% ipython --no-banner

In [1]: import numpy as np

In [2]: import numpy.linalg as la

In [3]: np.set_printoptions(precision=4, suppress=True, linewidth=160)

In [4]: cent = np.sign(np.array([[1, 1, 0, 1], [3, 3, 3, 3], [2, 3, 0, 2], [2, 0, 2, 1]]))

In [5]: A2 = (np.tril(cent, -1) + np.eye(4)) @ (np.triu(cent, 1) + np.eye(4))

In [6]: w = np.array([2, 0, 1, -2])

In [7]: X = np.rint(A2 * w @ la.inv(A2)) + 0

In [8]: print(X)
[[  8.  -8.   6.  -4.]
 [ 11. -12.  10.  -7.]
 [ 14. -16.  14. -10.]
 [ 13. -14.  12.  -9.]]

In [9]: # null space of dimension 1

In [10]: print(X.reshape(-1, 2))
[[  8.  -8.]
 [  6.  -4.]
 [ 11. -12.]
 [ 10.  -7.]
 [ 14. -16.]
 [ 14. -10.]
 [ 13. -14.]
 [ 12.  -9.]]

In [11]: t3 = X.reshape(4, 2, -1)

In [12]: print(np.einsum("ihd,ihd->ih", t3, t3))
[[128.  52.]
 [265. 149.]
 [452. 296.]
 [365. 225.]]

In [13]: print(t3.sum(axis=1))
[[ 14. -12.]
 [ 21. -19.]
 [ 28. -26.]
 [ 25. -23.]]

In [14]: C2 = X.T @ X

In [15]: print(np.trace(C2), (X ** 2).sum())
1932.0 1932.0

In [16]: print(C2)
[[ 550. -602.  510. -366.]
 [-602.  660. -560.  402.]
 [ 510. -560.  476. -342.]
 [-366.  402. -342.  246.]]

In [17]: print(np.round(la.eigvalsh(C2)[::-1], 4) + 0)
[1929.3631    2.4323    0.2046    0.    ]

In [18]: print(np.diag(C2))
[550. 660. 476. 246.]

In [19]: print((X + X.T) / 2)
[[  8.    1.5  10.    4.5]
 [  1.5 -12.   -3.  -10.5]
 [ 10.   -3.   14.    1. ]
 [  4.5 -10.5   1.   -9. ]]

In [20]: print(np.allclose(X, X.T))
False

In [21]: print(X @ X)
[[ 8. -8.  4.  0.]
 [ 5. -6.  2.  3.]
 [ 2. -4.  0.  6.]
 [ 1. -2. -2.  7.]]

In [22]: assert X == X.T
---------------------------------------------------------------------------
ValueError                                Traceback (most recent call last)
Cell In[22], line 1
----> 1 assert X == X.T

ValueError: The truth value of an array with more than one element is ambiguous. Use a.any() or a.all()

In [23]: print((X - X.T) / 2)
[[  0.   -9.5  -4.   -8.5]
 [  9.5   0.   13.    3.5]
 [  4.  -13.    0.  -11. ]
 [  8.5  -3.5  11.    0. ]]

In [24]: left, sv, Vh = la.svd(X)

In [25]: V = Vh[:(sv > 1e-8).sum()]

In [26]: rng = np.random.default_rng(778914)

In [27]: vec = X[2] + 3 * X[3] + rng.integers(2) * np.eye(4)[1]

In [28]: print(vec)
[ 53. -58.  50. -37.]

In [29]: print(np.diag(V.T @ V))
[0.9 0.6 0.6 0.9]

In [30]: print(np.allclose(V.T @ V @ vec, vec))
True

In [31]: print(la.matrix_rank(np.vstack([X, vec])))
3

In [32]: print(np.round(la.norm(vec - V.T @ V @ vec), 4))
0.0
